$ python -q
>>> import numpy as np
>>> np.set_printoptions(precision=3, suppress=True, linewidth=120)
>>> rd = lambda a: np.round(a, 3) + 0
>>> M = np.array([[-0.2, -0.3, -0.1, 0.7, -0.8], [0.5, -2.1, 0.1, -0.1, -0.5]])
>>> M
array([[-0.2, -0.3, -0.1,  0.7, -0.8],
       [ 0.5, -2.1,  0.1, -0.1, -0.5]])
>>> rng = np.random.default_rng(22666)
>>> Y = M + rng.integers(-2, 3, (2, 1)) @ rng.integers(-2, 3, (1, 5))
>>> Y
array([[ 1.8, -2.3, -2.1, -3.3,  3.2],
       [ 1.5, -3.1, -0.9, -2.1,  1.5]])
>>> np.linalg.matrix_rank(Y - M, tol=1e-8)
np.int64(1)
>>> rd(np.linalg.svd(Y - M, compute_uv=False))
array([7.416, 0.   ])
>>> F = rng.normal(size=(29, 3))
>>> F = 3 * F / np.linalg.norm(F, axis=1, keepdims=True)
>>> rd(F)
array([[-1.651,  0.701, -2.404],
       [-0.713, -0.024,  2.914],
       [-2.204, -1.876,  0.788],
       [ 1.648, -2.505, -0.097],
       [ 1.442, -2.16 , -1.501],
       [ 0.089,  2.564, -1.554],
       [ 1.718, -1.8  ,  1.676],
       [ 2.094, -1.011,  1.895],
       [-0.789,  2.885,  0.233],
       [-1.678, -0.867, -2.33 ],
       [-1.156,  2.759, -0.229],
       [ 1.867,  0.908,  2.166],
       [ 2.625, -0.977,  1.076],
       [ 0.724, -2.569,  1.37 ],
       [-2.717, -0.924,  0.874],
       [-1.702,  1.227, -2.144],
       [-0.809,  2.2  , -1.873],
       [ 1.802, -2.315, -0.627],
       [ 0.286,  0.189,  2.98 ],
       [ 2.731,  0.496,  1.138],
       [ 2.703,  1.141, -0.628],
       [ 1.255, -2.554,  0.949],
       [ 2.699, -0.651,  1.136],
       [-2.888, -0.628,  0.513],
       [ 0.813,  1.068,  2.683],
       [ 1.065, -1.803, -2.148],
       [-1.91 , -1.402,  1.84 ],
       [-2.476, -0.525, -1.611],
       [ 2.754,  1.071, -0.518]])
>>> cen = (F - F.mean(axis=0)) / F.std(axis=0)
>>> np.argwhere(np.abs(cen) > 2)
array([], shape=(0, 2), dtype=int64)
>>> b = np.linalg.lstsq(np.delete(cen, 2, axis=1), cen[:, 2])[0]
>>> rd(1 - np.var(cen[:, 2] - np.delete(cen, 2, axis=1) @ b))
np.float64(0.069)
>>> rd(b)
array([ 0.213, -0.127])
>>> cen = F - F.mean(axis=0)
>>> Uu, s, vt = np.linalg.svd(cen, full_matrices=False)
>>> (np.sign(Uu[:, 0]) == np.sign(Uu[0, 0])).astype(int)
array([1, 0, 1, 0, 0, 1, 0, 0, 1, 1, 1, 0, 0, 0, 1, 1, 1, 0, 0, 0, 0, 0, 0, 1, 0, 0, 1, 1, 0])
>>> rd(np.linalg.norm(M) ** 2 / np.linalg.norm(M, 2) ** 2)
np.float64(1.211)
>>> rd(np.linalg.norm(M, axis=1))
array([1.127, 2.22 ])
>>> vec = np.array([0, -1, 0])
>>> np.sign((F @ vec).round(6))
array([-1.,  1.,  1.,  1.,  1., -1.,  1.,  1., -1.,  1., -1., -1.,  1.,  1.,  1., -1., -1.,  1., -1., -1., -1.,  1.,
        1.,  1., -1.,  1.,  1.,  1., -1.])
>>> vec = np.array([-1, -3, 1])
>>> y = F @ vec
>>> rd(np.linalg.lstsq(F, y)[0])
array([-1., -3.,  1.])
>>> rd(np.linalg.pinv(F) @ F)
array([[1., 0., 0.],
       [0., 1., 0.],
       [0., 0., 1.]])
>>> y = y + 0.3 * rng.normal(size=29)
>>> rd(y)
array([-2.366,  3.632,  8.888,  5.997,  3.652, -9.074,  5.124,  2.873, -7.266,  2.03 , -7.523, -1.95 ,  1.362,  7.538,
        5.874, -4.37 , -7.71 ,  4.139,  1.536, -3.111, -6.963,  7.718,  0.885,  5.517, -1.371,  2.22 ,  7.774,  2.717,
       -6.829])
>>> b, *_ = np.linalg.lstsq(F, y)
>>> rd(np.linalg.norm(y - F @ b))
np.float64(1.707)
>>> rd(F.T @ (y - F @ b))
array([0., 0., 0.])
>>> [round(float(np.linalg.norm(np.linalg.solve(F.T @ F + lam * np.eye(3), F.T @ y))), 2) for lam in (0, 1, 10, 100)]
[3.29, 3.25, 2.91, 1.43]
>>> b.round()
array([-1., -3.,  1.])
>>> rd(b)
array([-0.999, -2.982,  0.962])
>>> f = np.array([0, -5, -2, -4])
>>> arr = np.array([np.roll(f, i) for i in range(4)])
>>> arr
array([[ 0, -5, -2, -4],
       [-4,  0, -5, -2],
       [-2, -4,  0, -5],
       [-5, -2, -4,  0]])
>>> O, evecs = np.linalg.qr(arr[:, :1])[0], np.linalg.qr(arr[:, 1:])[0]
>>> s = np.linalg.svd(O.T @ evecs, compute_uv=False)
>>> rd(np.degrees(np.arccos(s.clip(0, 1))))
array([27.089])
>>> rd(s)
array([0.89])
>>> labels = rng.integers(0, 3, 5)
>>> data = np.array([[2, 3, 1, 1, 3],
...     [1, 0, 2, 1, -1],
...     [-2, 1, 3, 0, -1],
...     [-3, -2, -2, 2, -1],
...     [-3, -3, 3, 3, -3]]) * (labels[:, None] == labels)
>>> data
array([[ 2,  3,  0,  1,  0],
       [ 1,  0,  0,  1,  0],
       [ 0,  0,  3,  0, -1],
       [-3, -2,  0,  2,  0],
       [ 0,  0,  3,  0, -3]])
>>> vec = np.array([1, 3, 3, 0, 1])
>>> y = data @ vec
>>> b, lr = np.zeros(5), 1 / np.linalg.norm(data, 2) ** 2
>>> for i in range(8):
...     b -= lr * data.T @ (data @ b - y)
...     if i % 2 == 0: print(i, round(np.linalg.norm(data @ b - y), 3))
... 
0 3.501
2 2.972
4 2.615
6 2.336
>>> rd(b)
array([ 1.659,  2.337,  2.011,  0.168, -0.373])
>>> rd(np.linalg.cond(data))
np.float64(4.948)
>>> Y = data + rng.integers(-2, 3, (5, 3)) @ rng.integers(-2, 3, (3, 5))
>>> Y
array([[  4,   1,  -3,   0,   3],
       [  5,  -4,  -4,   3,   4],
       [  5,  -5,  -3,   0,   4],
       [ -4,  -1,  -3,  -7,   2],
       [ -3,   3,   9,   4, -10]])
>>> Y - data
array([[ 2, -2, -3, -1,  3],
       [ 4, -4, -4,  2,  4],
       [ 5, -5, -6,  0,  5],
       [-1,  1, -3, -9,  2],
       [-3,  3,  6,  4, -7]])
>>> rd(np.linalg.norm(Y, axis=0))
array([ 9.539,  7.211, 11.136,  8.602, 12.042])
>>> np.linalg.norm(Y, axis=1).argmax()
np.int64(4)
>>> K = np.load("x.npy")
>>> K
array([[23., 10., 10., 10., 15.],
       [10.,  2.,  4.,  4.,  6.],
       [10.,  4.,  2.,  4.,  6.],
       [10.,  4.,  4.,  2.,  6.],
       [15.,  6.,  6.,  6.,  7.]])
>>> f, g = K[2], K[0]
>>> f @ g
np.float64(420.0)
>>> p = (f @ g) / (f @ f) * f
>>> rd(g - p)
array([-1.419,  0.233,  5.116,  0.233,  0.349])
